% ipython --no-banner

In [1]: import numpy as np

In [2]: from numpy import linalg as LA

In [3]: np.set_printoptions(suppress=True, linewidth=140)

In [4]: feats = np.loadtxt("arr.csv", delimiter=",")

In [5]: feats
Out[5]: 
array([[-7.25,  5.94, -2.15, -3.72, -1.98, -4.46,  9.12,  1.54, -7.48,  5.89,  8.57,  7.02,  2.51,  2.14],
       [-6.97,  5.74, -2.03, -3.76, -2.46, -5.09,  8.79,  1.62, -7.05,  6.02,  8.21,  6.96,  3.08,  1.9 ],
       [-6.93,  6.11, -1.49, -3.78, -2.62, -5.31,  8.72,  1.73, -7.09,  5.87,  8.24,  6.71,  2.78,  2.03],
       [-6.84,  6.32, -1.96, -4.13, -2.01, -5.07,  8.99,  1.6 , -6.69,  6.26,  7.71,  7.13,  3.25,  1.91],
       [-6.57,  5.88, -1.97, -3.87, -2.22, -5.19,  9.  ,  1.71, -6.89,  5.53,  8.23,  6.8 ,  3.41,  1.82],
       [-7.18,  5.34, -2.18, -3.72, -2.05, -4.98,  8.72,  1.99, -6.48,  5.82,  8.34,  6.95,  2.93,  1.69],
       [-6.83,  6.4 , -2.39, -3.78, -2.09, -5.06,  8.72,  1.86, -7.32,  7.03,  8.18,  7.05,  3.28,  1.99],
       [ 4.86, -0.72, -1.65,  1.45, -1.83, -7.8 ,  1.98,  0.22,  0.04,  2.71, -7.  , -7.7 , -6.43,  9.3 ],
       [ 5.09, -0.6 , -2.27,  2.94, -1.86, -7.87,  2.05, -0.31,  0.08,  2.99, -6.76, -6.92, -5.68,  8.56],
       [ 5.02, -0.56, -2.12,  2.32, -1.65, -7.91,  1.9 , -0.16, -0.04,  2.36, -7.18, -6.89, -6.07,  8.7 ],
       [ 4.7 , -0.78, -1.76,  1.7 , -2.37, -7.48,  2.2 ,  0.15,  0.08,  2.75, -6.75, -7.13, -6.14,  9.15],
       [ 5.33, -0.78, -2.2 ,  1.99, -2.15, -7.95,  2.21, -0.21,  0.41,  3.15, -7.01, -6.57, -5.76,  8.97],
       [ 5.38, -0.78, -2.51,  2.08, -1.84, -7.69,  1.81,  0.02, -0.31,  2.88, -6.66, -7.15, -5.94,  8.8 ],
       [ 5.14, -0.86, -2.05,  1.88, -2.69, -7.75,  1.96, -0.05, -0.5 ,  2.64, -7.08, -6.96, -6.39,  8.82],
       [-0.81,  8.99,  2.6 , -8.62, -8.96,  8.19, -1.29,  7.62,  7.66, -1.84, -8.04, -2.1 , -8.89,  3.14],
       [-0.76,  9.12,  2.53, -9.39, -8.82,  7.62, -1.39,  7.6 ,  8.23, -1.83, -7.94, -1.75, -8.69,  2.91],
       [-0.94,  8.93,  3.31, -9.82, -8.72,  8.11, -0.9 ,  8.25,  7.73, -2.  , -7.95, -2.29, -9.22,  3.09],
       [-1.17,  9.4 ,  3.74, -9.  , -8.5 ,  8.24, -1.23,  7.73,  8.19, -2.17, -8.15, -1.79, -8.9 ,  3.06],
       [-1.01,  8.71,  3.59, -9.13, -9.47,  7.94, -0.88,  8.08,  8.33, -1.8 , -7.95, -2.18, -8.4 ,  2.69],
       [-0.95,  9.16,  2.93, -9.65, -8.73,  8.79, -1.2 ,  7.96,  7.73, -2.2 , -7.76, -1.83, -8.62,  3.25],
       [-1.26,  9.09,  2.74, -9.09, -9.09,  8.13, -1.21,  7.94,  7.89, -2.54, -8.2 , -1.78, -9.41,  2.69]])

In [6]: x0 = np.array([3, -2, -3, 3, 3, -3, -3, 3, -1, -3, 3, 1, -3, 0])

In [7]: y = feats @ x0

In [8]: np.round(LA.lstsq(feats, y)[0], 2) + 0
Out[8]: array([ 3., -2., -3.,  3.,  3., -3., -3.,  3., -1., -3.,  3.,  1., -3.,  0.])

In [9]: rng = np.random.default_rng(135276)

In [10]: y = y + 0.02 * rng.normal(size=21)

In [11]: y.round(2)
Out[11]: 
array([-38.62, -39.85, -40.18, -44.24, -38.55, -36.03, -41.19,  20.38,  23.87,  24.82,  17.9 ,  20.07,  26.03,  21.62, -80.48, -80.88,
       -83.3 , -85.1 , -87.74, -84.32, -80.08])

In [12]: b, *_ = LA.lstsq(feats, y)

In [13]: np.round(feats.T @ (y - feats @ b), 2) + 0
Out[13]: array([0., 0., 0., 0., 0., 0., 0., 0., 0., 0., 0., 0., 0., 0.])

In [14]: round(float(LA.norm(y - feats @ b)), 2)
Out[14]: 0.07

In [15]: [round(float(LA.norm(LA.solve(feats.T @ feats + lam * np.eye(14), feats.T @ y))), 2) for lam in (0, 1, 10, 100)]
Out[15]: [9.83, 5.99, 4.55, 4.3]

In [16]: b.round()
Out[16]: array([ 3., -2., -3.,  3.,  3., -3., -3.,  3., -1., -3.,  3.,  1., -3.,  0.])

In [17]: b.round(2)
Out[17]: array([ 3.04, -1.97, -3.01,  3.  ,  3.  , -3.  , -2.98,  3.  , -0.99, -3.04,  3.05,  0.98, -3.01,  0.01])
